% python3 -q
>>> import numpy as np
>>> import numpy.linalg as la
>>> np.set_printoptions(suppress=True, linewidth=120)
>>> arr = np.load("x.npy")
>>> arr
array([[-2,  0,  0,  0],
       [ 0, -1,  0,  0],
       [ 1,  0,  0,  0],
       [ 1, -2, -1, -1]])
>>> [int(la.matrix_rank(la.matrix_power(arr, p))) for p in range(1, 5)]
[3, 3, 3, 3]
>>> la.matrix_rank(arr - arr[0, 0] * np.eye(4))
np.int64(3)
>>> la.matrix_power(arr - np.diag(np.diag(arr)), 4)
array([[0, 0, 0, 0],
       [0, 0, 0, 0],
       [0, 0, 0, 0],
       [0, 0, 0, 0]])
>>> [round(float(x), 3) for x in la.svd(arr, compute_uv=False)[:3]]
[2.97, 1.972, 0.54]
>>> la.cond(arr) > 100
np.True_
>>> np.argsort(-la.norm(arr, axis=0).round(6), kind="stable")[:3]
array([0, 1, 2])
>>> rk = la.matrix_rank(arr)
>>> rk
np.int64(3)
>>> null = la.svd(arr)[2][rk:].T
>>> [int(la.matrix_rank(arr[:i])) for i in range(1, len(arr) + 1)]
[1, 2, 2, 3]
>>> np.round(null[:, 0] / null[np.abs(null[:, 0]).round(6).argmax(), 0], 3) + 0
array([ 0.,  0.,  1., -1.])
>>> [int(la.matrix_rank(np.delete(arr, i, axis=0))) for i in range(4)]
[3, 2, 3, 2]
>>> np.allclose(arr @ null, 0)
True
>>> la.matrix_rank(arr.T @ arr), la.matrix_rank(arr @ arr.T)
(np.int64(3), np.int64(3))
>>> null.shape
(4, 1)
>>> np.allclose(arr, arr.T)
False
>>> (arr + arr.T) / 2
array([[-2. ,  0. ,  0.5,  0.5],
       [ 0. , -1. ,  0. , -1. ],
       [ 0.5,  0. ,  0. , -0.5],
       [ 0.5, -1. , -0.5, -1. ]])
>>> la.matrix_power(arr, 3)
array([[-8,  0,  0,  0],
       [ 0, -1,  0,  0],
       [ 4,  0,  0,  0],
       [10, -6, -1, -1]])
>>> arr @ arr
array([[ 4,  0,  0,  0],
       [ 0,  1,  0,  0],
       [-2,  0,  0,  0],
       [-4,  4,  1,  1]])
>>> np.round(np.sort(np.abs(la.eigvals(arr))), 3)
array([0., 1., 1., 2.])
>>> np.trace(arr)
np.int64(-4)
>>> J = np.array([[0.0, 2.0, 0.0], [1.0, 0.0, 0.0], [0.0, 0.0, 1.0]])
>>> ev, V = la.eig(J)
>>> np.round(np.sort(la.eigvals(J @ J)), 3)
array([1., 2., 2.])
>>> np.prod(ev)
np.float64(-2.0)
>>> np.round(np.sort(la.eigvals(la.inv(J))), 3)
array([-0.707,  0.707,  1.   ])
>>> left, sv, Vt = la.svd(J, full_matrices=False)
>>> sv / sv[0]
array([1. , 0.5, 0.5])
>>> Vt @ Vt.T
array([[1., 0., 0.],
       [0., 1., 0.],
       [0., 0., 1.]])
>>> np.round(np.sqrt((sv ** 2).sum()), 3), np.round(la.norm(J), 3)
(np.float64(2.449), np.float64(2.449))
>>> np.allclose(left * sv @ Vt, J)
True
>>> np.abs(Vt[0])
array([0., 1., 0.])
>>> sv
array([2., 1., 1.])
>>> left.T @ left
array([[1., 0., 0.],
       [0., 1., 0.],
       [0., 0., 1.]])
>>> (sv > 1e-8).sum()
np.int64(3)
>>> O = J.astype(float).copy()
>>> for j in range(3):
...     O[:, j] -= O[:, :j] @ (O[:, :j].T @ O[:, j])
...     O[:, j] /= la.norm(O[:, j])
... 
>>> O.T @ O
array([[1., 0., 0.],
       [0., 1., 0.],
       [0., 0., 1.]])
>>> out = np.array([[-3, 6], [9, -3], [0, -8]])
>>> np.einsum("ij,ij->i", J, J)
array([4., 1., 1.])
>>> np.vstack([J, out.T]).shape
(5, 3)
>>> J @ out
array([[18., -6.],
       [-3.,  6.],
       [ 0., -8.]])
>>> np.einsum("ik,kj->ji", J, out)
array([[18., -3.,  0.],
       [-6.,  6., -8.]])
>>> out.T @ J.T
array([[18., -3.,  0.],
       [-6.,  6., -8.]])
>>> np.einsum("ik,kj->ij", J, out)
array([[18., -6.],
       [-3.,  6.],
       [ 0., -8.]])
>>> A = np.loadtxt("dump.csv", delimiter=",")
>>> A
array([[1., 2., 3., 2.],
       [1., 3., 0., 0.],
       [3., 0., 3., 2.],
       [2., 0., 3., 2.]])
>>> np.allclose(A[:-1].T @ la.lstsq(A[:-1].T, A[-1])[0], A[-1])
True
>>> la.lstsq(A[:-1].T, A[-1])[2]
np.int32(3)
